$ ipython --no-banner

In [1]: import numpy as np

In [2]: import numpy.linalg as la

In [3]: np.set_printoptions(precision=2, suppress=True, linewidth=140, sign=" ")

In [4]: J = np.array([[0, 0, 0, 1],
   ...:     [0, 0, 3, 1],
   ...:     [2, 6, 0, 0],
   ...:     [1, 3, 0, 2],
   ...:     [3, 9, 3, 0],
   ...:     [2, 6, 2, 2],
   ...:     [3, 9, 0, 2],
   ...:     [2, 6, 2, 3]])

In [5]: # null space of dimension 1

In [6]: np.round(J @ la.pinv(J) @ J, 2) + 0
Out[6]: 
array([[ 0.,  0.,  0.,  1.],
       [ 0.,  0.,  3.,  1.],
       [ 2.,  6.,  0.,  0.],
       [ 1.,  3.,  0.,  2.],
       [ 3.,  9.,  3.,  0.],
       [ 2.,  6.,  2.,  2.],
       [ 3.,  9.,  0.,  2.],
       [ 2.,  6.,  2.,  3.]])

In [7]: U, sig, Vh = la.svd(J)

In [8]: V = Vh[:(sig > 1e-8).sum()]

In [9]: rng = np.random.default_rng(5219)

In [10]: x = J[1] + -3 * J[7] + rng.integers(2) * np.eye(4)[2]

In [11]: x
Out[11]: array([ -6., -18.,  -3.,  -8.])

In [12]: np.round(V.T @ V, 2) + 0
Out[12]: 
array([[ 0.1,  0.3,  0. ,  0. ],
       [ 0.3,  0.9,  0. ,  0. ],
       [ 0. ,  0. ,  1. ,  0. ],
       [ 0. ,  0. ,  0. ,  1. ]])

In [13]: np.allclose(V.T @ V @ x, x)
Out[13]: True

In [14]: r0 = np.array([0, 1, 2])

In [15]: np.array([np.convolve(row, r0, "same") for row in J])
Out[15]: 
array([[  0,   0,   0,   1],
       [  0,   0,   3,   7],
       [  2,  10,  12,   0],
       [  1,   5,   6,   2],
       [  3,  15,  21,   6],
       [  2,  10,  14,   6],
       [  3,  15,  18,   2],
       [  2,  10,  14,   7]])

In [16]: la.matrix_rank(J, rtol=0.1)
Out[16]: np.int64(3)

In [17]: la.cond(J) > 100
Out[17]: np.True_

In [18]: [round(float(x), 2) for x in la.svd(J, compute_uv=False)[:3]]
Out[18]: [18.19, 4.16, 3.28]

In [19]: other = J + rng.integers(-2, 3, (8, 3)) @ rng.integers(-2, 3, (3, 4))

In [20]: other
Out[20]: 
array([[ 3,  1, -1,  7],
       [ 8, -6, -2,  3],
       [-7, 10,  5, -6],
       [ 2,  4,  0,  6],
       [ 7,  4,  0, -2],
       [ 8,  0, -2,  2],
       [ 6,  6, -2,  2],
       [10,  1, -3,  5]])

In [21]: la.matrix_rank(other - J, tol=1e-8)
Out[21]: np.int64(3)

In [22]: E = np.array([[-2, 1, -2, 3, 3, 0, -2],
    ...:     [1, -2, 1, -2, 3, 3, 0],
    ...:     [-2, 1, -2, 1, -2, 3, 3],
    ...:     [3, -2, 1, -2, 1, -2, 3],
    ...:     [3, 3, -2, 1, -2, 1, -2],
    ...:     [0, 3, 3, -2, 1, -2, 1],
    ...:     [-2, 0, 3, 3, -2, 1, -2]])

In [23]: E
Out[23]: 
array([[-2,  1, -2,  3,  3,  0, -2],
       [ 1, -2,  1, -2,  3,  3,  0],
       [-2,  1, -2,  1, -2,  3,  3],
       [ 3, -2,  1, -2,  1, -2,  3],
       [ 3,  3, -2,  1, -2,  1, -2],
       [ 0,  3,  3, -2,  1, -2,  1],
       [-2,  0,  3,  3, -2,  1, -2]])

In [24]: r0 = np.array([-2, -2, 3, -3, 0, 2, 2])

In [25]: other = E + np.outer(r0, np.eye(7)[5])

In [26]: print(la.matrix_rank(other - E))
1
